% python3 -q
>>> import numpy as np
>>> np.set_printoptions(suppress=True, linewidth=140)
>>> feats = np.loadtxt("block9.csv", delimiter=",")
>>> feats.round(2) + 0
array([[ 2.26, -0.54, -0.03,  0.52, -0.11,  0.46,  0.72, -0.03, -0.43, -0.39,  0.83, -0.36, -0.27, -0.45,  0.24],
       [-0.54,  3.03,  0.43,  0.2 , -0.61, -0.64,  0.03,  0.32, -0.2 ,  0.52, -0.56, -0.02, -0.26, -0.18,  0.21],
       [-0.03,  0.43,  1.42, -0.31,  0.26,  0.01,  0.52, -0.22, -1.14, -0.05,  0.52,  0.27, -0.29,  0.22,  0.14],
       [ 0.52,  0.2 , -0.31,  2.1 , -0.42,  0.32,  0.15, -0.14, -0.22,  0.13, -0.85, -0.25, -0.18,  0.37,  1.17],
       [-0.11, -0.61,  0.26, -0.42,  2.59, -0.24,  0.29,  0.93,  0.34,  0.04, -0.65,  0.81,  0.02,  0.41, -0.2 ],
       [ 0.46, -0.64,  0.01,  0.32, -0.24,  2.59, -0.4 , -0.14, -0.21,  0.52, -0.7 ,  0.03, -0.86,  0.  ,  0.29],
       [ 0.72,  0.03,  0.52,  0.15,  0.29, -0.4 ,  1.59, -0.32, -0.73,  0.15,  0.47,  0.04,  0.08, -0.31,  0.6 ],
       [-0.03,  0.32, -0.22, -0.14,  0.93, -0.14, -0.32,  1.81,  0.38,  0.79, -0.59,  0.08, -0.08,  0.5 ,  0.05],
       [-0.43, -0.2 , -1.14, -0.22,  0.34, -0.21, -0.73,  0.38,  2.08, -0.37, -0.32, -0.26,  0.11,  0.63, -0.27],
       [-0.39,  0.52, -0.05,  0.13,  0.04,  0.52,  0.15,  0.79, -0.37,  2.18, -0.18,  0.91,  0.47,  0.54, -0.18],
       [ 0.83, -0.56,  0.52, -0.85, -0.65, -0.7 ,  0.47, -0.59, -0.32, -0.18,  2.44,  0.47,  0.71,  0.17, -0.64],
       [-0.36, -0.02,  0.27, -0.25,  0.81,  0.03,  0.04,  0.08, -0.26,  0.91,  0.47,  3.87,  0.09, -0.57,  0.73],
       [-0.27, -0.26, -0.29, -0.18,  0.02, -0.86,  0.08, -0.08,  0.11,  0.47,  0.71,  0.09,  2.78,  0.08, -0.33],
       [-0.45, -0.18,  0.22,  0.37,  0.41,  0.  , -0.31,  0.5 ,  0.63,  0.54,  0.17, -0.57,  0.08,  2.07, -0.43],
       [ 0.24,  0.21,  0.14,  1.17, -0.2 ,  0.29,  0.6 ,  0.05, -0.27, -0.18, -0.64,  0.73, -0.33, -0.43,  2.18]])
>>> round(np.linalg.norm(feats, 2) / np.linalg.norm(feats), 2)
np.float64(0.44)
>>> [round(float(x), 2) for x in np.linalg.svd(feats, compute_uv=False)[:3]]
[5.0, 5.0, 5.0]
>>> np.linalg.cond(feats) > 100
np.True_
>>> Uu, sig, VT = np.linalg.svd(feats)
>>> vecs = VT[:(sig > 1e-8).sum()]
>>> rng = np.random.default_rng(42418)
>>> x0 = feats[8] + -2 * feats[12] + rng.integers(2) * np.eye(15)[9]
>>> x0.round(2)
array([ 0.11,  0.33, -0.57,  0.15,  0.3 ,  1.52, -0.89,  0.53,  1.86, -1.3 , -1.73, -0.43, -5.45,  0.46,  0.4 ])
>>> np.allclose(vecs.T @ vecs @ x0, x0)
True
>>> round(float(np.linalg.norm(x0 - vecs.T @ vecs @ x0)), 2)
0.0
>>> np.round(np.diag(vecs.T @ vecs), 2)
array([0.8 , 0.95, 0.56, 0.76, 0.8 , 0.89, 0.78, 0.81, 0.78, 0.75, 0.64, 0.91, 0.98, 0.76, 0.83])
>>> np.linalg.matrix_rank(np.vstack([feats, x0]))
np.int64(12)
>>> Uu, sig, VT = np.linalg.svd(feats, full_matrices=False)
>>> np.allclose(Uu * sig @ VT, feats)
True
>>> (sig > 1e-8).sum()
np.int64(12)
>>> np.round(np.sqrt((sig ** 2).sum()), 2), np.round(np.linalg.norm(feats), 2)
(np.float64(11.36), np.float64(11.36))
>>> Uu.shape, sig.shape, VT.shape
((15, 15), (15,), (15, 15))
>>> np.round(np.cumsum(sig ** 2) / np.sum(sig ** 2), 2)
array([0.19, 0.39, 0.58, 0.71, 0.78, 0.84, 0.91, 0.95, 0.98, 0.98, 0.99, 1.  , 1.  , 1.  , 1.  ])
>>> np.round(sig / sig[0], 2) + 0
array([1. , 1. , 1. , 0.8, 0.6, 0.6, 0.6, 0.4, 0.4, 0.2, 0.2, 0.2, 0. , 0. , 0. ])
>>> E = np.load("x.npy")
>>> E.round(2)
array([[ 17.3 ,   7.82,  -6.16,  -0.95,  -0.94],
       [-16.03,   2.5 ,   2.63,   6.04,  -9.66],
       [-14.74,   4.18,   1.82,   6.55, -10.91],
       [  8.88,  12.89,  -5.97,   4.21, -10.08],
       [ 11.9 ,  12.11,  -6.37,   2.91,  -7.92],
       [ 11.57,  12.23,  -6.33,   3.07,  -8.19],
       [-15.74,   2.92,   2.43,   6.17,  -9.98],
       [-12.17, -12.01,   6.39,  -2.78,   7.7 ],
       [-18.03,  -5.97,   5.73,   2.14,  -1.36],
       [-13.85, -11.2 ,   6.49,  -1.86,   6.1 ],
       [-17.17,  -8.03,   6.2 ,   0.8 ,   1.23],
       [  8.46,  12.95,  -5.9 ,   4.37, -10.33],
       [ 17.52,   7.37,  -6.07,  -1.25,  -0.37],
       [ -6.13,  10.46,  -2.  ,   7.34, -13.97],
       [-13.59, -11.35,   6.48,  -2.01,   6.37],
       [ 10.27,  12.61,  -6.18,   3.65,  -9.17],
       [ 18.16,   5.33,  -5.56,  -2.52,   2.12],
       [  7.46,  -9.8 ,   1.51,  -7.39,  13.83],
       [ -2.42,  11.89,  -3.24,   7.01, -13.9 ],
       [ -6.72, -13.12,   5.58,  -4.97,  11.26],
       [ 14.32,  10.91,  -6.5 ,   1.57,  -5.58],
       [ -4.33,  11.22,  -2.62,   7.22, -14.01],
       [ -3.01,  11.7 ,  -3.06,   7.08, -13.95],
       [-16.41,   1.91,   2.89,   5.84,  -9.19],
       [ -9.47, -12.78,   6.06,  -3.98,   9.71],
       [-11.77,   7.01,   0.3 ,   7.17, -12.68],
       [ -5.21, -13.15,   5.27,  -5.43,  11.95],
       [  8.03,  13.01,  -5.82,   4.53, -10.58],
       [-10.18,   8.18,  -0.41,   7.32, -13.26],
       [ -8.56, -12.94,   5.92,  -4.33,  10.27],
       [ -5.2 ,  10.87,  -2.33,   7.29, -14.01],
       [  9.49,  12.78,  -6.06,   3.98,  -9.7 ],
       [-12.21,   6.65,   0.5 ,   7.11, -12.49]])
>>> np.allclose(E[:-1].T @ np.linalg.lstsq(E[:-1].T, E[-1])[0], E[-1])
True
>>> np.linalg.lstsq(E[:-1].T, E[-1])[2]
np.int32(2)
>>> np.abs(np.diag(np.linalg.qr(E)[1])) > 1e-9
array([ True,  True, False, False, False])
>>> dist = np.linalg.norm(E[:, None] - E[None], axis=-1)
>>> np.linalg.matrix_rank(dist ** 2)
np.int64(3)
>>> dist[:5, :5].round(2)
array([[ 0.  , 36.62, 35.48, 14.38, 10.54],
       [36.62,  0.  ,  2.64, 28.4 , 31.09],
       [35.48,  2.64,  0.  , 26.48, 29.36],
       [14.38, 28.4 , 26.48,  0.  ,  4.03],
       [10.54, 31.09, 29.36,  4.03,  0.  ]])
>>> dist.mean(axis=1).argmax()
np.int64(17)
>>> np.round(np.linalg.norm(E, axis=1), 2)
array([20., 20., 20., 20., 20., 20., 20., 20., 20., 20., 20., 20., 20., 20., 20., 20., 20., 20., 20., 20., 20., 20., 20., 20., 20., 20.,
       20., 20., 20., 20., 20., 20., 20.])
>>> (dist + 1e9 * np.eye(33)).round(6).argmin(axis=1)
array([12,  6,  6, 11,  5,  4,  1, 14, 10, 14,  8, 27,  0, 30,  9, 31, 12, 26, 22, 26,  4, 30, 18,  1, 29, 32, 19, 11, 25, 24, 21,  3, 25])
>>> labels = rng.integers(0, 2, 8)
>>> M = (labels[:, None] == labels) * 3 + np.eye(8)
>>> M
array([[4., 0., 3., 0., 0., 3., 3., 3.],
       [0., 4., 0., 3., 3., 0., 0., 0.],
       [3., 0., 4., 0., 0., 3., 3., 3.],
       [0., 3., 0., 4., 3., 0., 0., 0.],
       [0., 3., 0., 3., 4., 0., 0., 0.],
       [3., 0., 3., 0., 0., 4., 3., 3.],
       [3., 0., 3., 0., 0., 3., 4., 3.],
       [3., 0., 3., 0., 0., 3., 3., 4.]])
>>> labels = rng.permutation(8)
>>> out = M[:, labels] * rng.choice([-1, 1], 8)
>>> out
array([[-3., -4., -0., -0., -3.,  3.,  0.,  3.],
       [-0., -0., -4., -3., -0.,  0.,  3.,  0.],
       [-3., -3., -0., -0., -3.,  3.,  0.,  4.],
       [-0., -0., -3., -4., -0.,  0.,  3.,  0.],
       [-0., -0., -3., -3., -0.,  0.,  4.,  0.],
       [-3., -3., -0., -0., -4.,  3.,  0.,  3.],
       [-3., -3., -0., -0., -3.,  4.,  0.,  3.],
       [-4., -3., -0., -0., -3.,  3.,  0.,  3.]])
>>> Uu, _, VT = np.linalg.svd(M.T @ out)
>>> np.round(np.linalg.lstsq(M, out)[0], 2) + 0
array([[ 0., -1.,  0.,  0.,  0.,  0.,  0.,  0.],
       [ 0.,  0., -1.,  0.,  0.,  0.,  0.,  0.],
       [ 0.,  0.,  0.,  0.,  0.,  0.,  0.,  1.],
       [ 0.,  0.,  0., -1.,  0.,  0.,  0.,  0.],
       [ 0.,  0.,  0.,  0.,  0.,  0.,  1.,  0.],
       [ 0.,  0.,  0.,  0., -1.,  0.,  0.,  0.],
       [ 0.,  0.,  0.,  0.,  0.,  1.,  0.,  0.],
       [-1.,  0.,  0.,  0.,  0.,  0.,  0.,  0.]])
>>> labels
array([7, 0, 1, 3, 5, 6, 4, 2])
>>> np.round(np.abs(np.linalg.eigvals(out)).max(), 2)
np.float64(3.97)
>>> round(float(np.linalg.det(out)), 2)
160.0
>>> (out + out.T) / 2
array([[-3. , -2. , -1.5, -0. , -1.5,  0. , -1.5, -0.5],
       [-2. , -0. , -3.5, -1.5, -0. , -1.5,  0. , -1.5],
       [-1.5, -3.5, -0. , -1.5, -3. ,  1.5,  0. ,  2. ],
       [-0. , -1.5, -1.5, -4. , -1.5,  0. ,  1.5,  0. ],
       [-1.5, -0. , -3. , -1.5, -0. , -2. ,  0.5, -1.5],
       [ 0. , -1.5,  1.5,  0. , -2. ,  3. ,  2. ,  3. ],
       [-1.5,  0. ,  0. ,  1.5,  0.5,  2. ,  0. ,  1.5],
       [-0.5, -1.5,  2. ,  0. , -1.5,  3. ,  1.5,  3. ]])
>>> np.trace(out)
np.float64(-1.0)
>>> np.round(np.linalg.matrix_power(out, 3), 2)
array([[-30.,  -9.,  -3., -30., -30.,  -3.,  -3.,  46.],
       [ 19.,   9., -57., -66.,  12., -21.,  57.,  -3.],
       [-36.,  -8.,  27.,   0., -36.,   3., -33.,  45.],
       [  3.,   0., -48., -64.,  -3., -12.,  48.,  12.],
       [-12.,  -9., -15., -30., -19.,   3.,  15.,  21.],
       [-24.,  -3.,  -3., -30., -24., -10.,  -3.,  39.],
       [-39., -12.,  30.,   3., -39.,   6., -37.,  48.],
       [-15.,   0., -19., -39., -15., -12.,  12.,  30.]])
>>> (out - out.T) / 2
array([[ 0. , -2. ,  1.5,  0. , -1.5,  3. ,  1.5,  3.5],
       [ 2. ,  0. , -0.5, -1.5,  0. ,  1.5,  3. ,  1.5],
       [-1.5,  0.5,  0. ,  1.5,  0. ,  1.5,  0. ,  2. ],
       [ 0. ,  1.5, -1.5,  0. ,  1.5,  0. ,  1.5,  0. ],
       [ 1.5,  0. ,  0. , -1.5,  0. ,  2. ,  3.5,  1.5],
       [-3. , -1.5, -1.5, -0. , -2. ,  0. , -2. ,  0. ],
       [-1.5, -3. , -0. , -1.5, -3.5,  2. ,  0. ,  1.5],
       [-3.5, -1.5, -2. , -0. , -1.5,  0. , -1.5,  0. ]])
>>> q, vecs = np.linalg.qr(M[:, :2])[0], np.linalg.qr(M[:, 2:])[0]
>>> sig = np.linalg.svd(q.T @ vecs, compute_uv=False)
>>> np.round(np.degrees(np.arccos(sig.clip(0, 1))), 2)
array([ 8.91, 12.09])
>>> (sig > 0.9).sum()
np.int64(2)
>>> x0 = np.array([3, -3, 0, -2, -1, 2, -2, 3])
>>> y = M @ x0
>>> beta, lr = np.zeros(8), 1 / np.linalg.norm(M, 2) ** 2
>>> for i in range(4):
...     beta -= lr * M.T @ (M @ beta - y)
...     if i % 1 == 0: print(i, round(np.linalg.norm(M @ beta - y), 2))
... 
0 21.59
1 13.64
2 9.04
3 6.56
>>> round(np.linalg.cond(M), 2)
np.float64(16.0)
>>> K = np.loadtxt("data.csv", delimiter=",")
>>> K
array([[ 5.,  4.,  5.,  4.,  4.,  8.,  4.,  3.,  1.,  8.,  5.,  4.,  5.,  5.,  6.],
       [10., 13.,  8.,  4.,  6., 13., 11., 14., 10., 15., 10.,  8., 10.,  9., 10.],
       [12., 15.,  6.,  8.,  8., 14.,  7., 13.,  7., 21., 11.,  9., 11.,  9., 12.],
       [ 0.,  3.,  1.,  0.,  0.,  0.,  0.,  3.,  1.,  3.,  1.,  0.,  2.,  1.,  1.],
       [ 6.,  8.,  6.,  6.,  9., 10.,  6.,  7.,  7., 10.,  9.,  5., 10.,  7.,  8.],
       [ 6.,  2.,  3.,  3.,  5.,  6.,  4.,  2.,  2.,  7.,  4.,  4.,  3.,  5.,  4.],
       [ 6., 10.,  6.,  4.,  3.,  4.,  3.,  7.,  5.,  9.,  5.,  5.,  7.,  7.,  8.],
       [ 5.,  8.,  6.,  2.,  2.,  4.,  5.,  7.,  5.,  7.,  4.,  5.,  5., 11.,  7.],
       [13.,  8.,  7.,  3.,  4.,  9.,  4.,  9.,  5., 10.,  4., 10.,  3., 11.,  8.],
       [ 4.,  5.,  1.,  4.,  1.,  6.,  4.,  5.,  2.,  8.,  6.,  3.,  6.,  1.,  2.],
       [ 8.,  7.,  3.,  6.,  4.,  7.,  4.,  3.,  1.,  8.,  7.,  8.,  6.,  4.,  6.],
       [ 7.,  7.,  8.,  7.,  8., 12.,  6.,  7.,  3., 11., 10., 10.,  9.,  6.,  9.],
       [ 6.,  2.,  0.,  3.,  2.,  3.,  3.,  1.,  2.,  3.,  4.,  6.,  2.,  3.,  2.],
       [ 5.,  2.,  7.,  1.,  5.,  9.,  6.,  6.,  3.,  7.,  2.,  4.,  2.,  5.,  5.],
       [ 3.,  0.,  0.,  1.,  2.,  0.,  0.,  0.,  1.,  1.,  1.,  3.,  0.,  3.,  1.],
       [ 4.,  4.,  4.,  5.,  4.,  3.,  1.,  1.,  0.,  5.,  5.,  6.,  5.,  4.,  6.],
       [13., 13.,  8.,  7., 10.,  9.,  4.,  7.,  6., 12., 11., 13., 10., 13., 13.],
       [18., 20., 10.,  7., 10., 19., 13., 17., 14., 22., 12., 13., 12., 19., 17.],
       [ 6.,  7.,  2.,  4.,  5., 10.,  8.,  7.,  7.,  9.,  7.,  5.,  6.,  5.,  6.],
       [ 5.,  6.,  5.,  0.,  4.,  6.,  4.,  9.,  4.,  9.,  5.,  5.,  4.,  1.,  4.],
       [12.,  7.,  7.,  6.,  6.,  7.,  7.,  5.,  4.,  9.,  9., 12.,  7.,  7.,  8.],
       [ 2.,  2.,  3.,  0.,  2.,  3.,  3.,  1.,  1.,  3.,  1.,  1.,  1.,  2.,  3.],
       [ 9.,  7.,  6.,  6.,  6.,  8.,  5.,  5.,  2., 10.,  6., 10.,  5., 11.,  9.],
       [ 6.,  5.,  5.,  2.,  6., 10.,  7.,  9.,  6., 10.,  5.,  5.,  4.,  5.,  6.],
       [ 5.,  8.,  4.,  3.,  3.,  7.,  4.,  6.,  5.,  7.,  3.,  2.,  5., 11.,  7.],
       [ 5.,  6.,  3.,  2.,  6.,  9.,  3.,  7.,  5.,  7.,  4.,  4.,  4.,  6.,  5.],
       [ 8., 10.,  8.,  3.,  4.,  8.,  4.,  5.,  3.,  8.,  5.,  6.,  6., 11., 10.],
       [ 8., 13.,  5.,  3.,  1.,  7.,  4., 10.,  6., 12.,  4.,  4.,  6., 11.,  9.],
       [ 8., 10.,  6.,  7.,  5., 12.,  5.,  8.,  5., 12.,  7.,  5.,  9., 14., 10.],
       [ 7.,  6.,  5.,  4.,  3.,  8.,  6.,  3.,  2.,  7.,  6.,  7.,  5.,  5.,  7.],
       [ 2.,  2.,  3.,  3.,  3.,  5.,  1.,  3.,  2.,  3.,  2.,  3.,  3.,  6.,  4.],
       [ 9., 12.,  5.,  5.,  4.,  9.,  8.,  7.,  7., 10., 10.,  8.,  9.,  8., 10.],
       [ 6.,  9., 10.,  4.,  5.,  8.,  9.,  5.,  4.,  9.,  6.,  6.,  7., 10., 11.],
       [ 5.,  5.,  5.,  1.,  1.,  4.,  5.,  5.,  3.,  6.,  3.,  3.,  3.,  5.,  5.],
       [14., 14., 15.,  5.,  9., 17., 14., 14.,  9., 18., 10., 13.,  9., 12., 16.],
       [10.,  4.,  8.,  7.,  9.,  9.,  4.,  6.,  3., 10.,  7., 12.,  6., 10.,  9.],
       [14., 11.,  7.,  8.,  5., 17.,  8.,  9.,  4., 16.,  9., 11.,  8., 10., 11.],
       [ 5.,  8.,  5.,  1.,  3.,  6.,  3.,  6.,  2.,  9.,  3.,  3.,  4.,  6.,  6.],
       [ 3.,  0.,  0.,  1.,  2.,  0.,  0.,  0.,  1.,  1.,  1.,  3.,  0.,  3.,  1.],
       [ 5.,  4.,  3.,  2.,  2.,  6.,  6.,  2.,  2.,  5.,  4.,  4.,  3.,  2.,  4.]])
>>> labels = K[:, 5] > np.median(K[:, 5])
>>> r0 = K[labels].mean(axis=0) - K[~labels].mean(axis=0)
>>> ((K - K.mean(axis=0)) @ r0 > 0).astype(int)
array([0, 1, 1, 0, 1, 0, 0, 0, 1, 0, 0, 1, 0, 0, 0, 0, 1, 1, 1, 0, 1, 0, 1, 1, 0, 0, 1, 1, 1, 0, 0, 1, 1, 0, 1, 1, 1, 0, 0, 0])
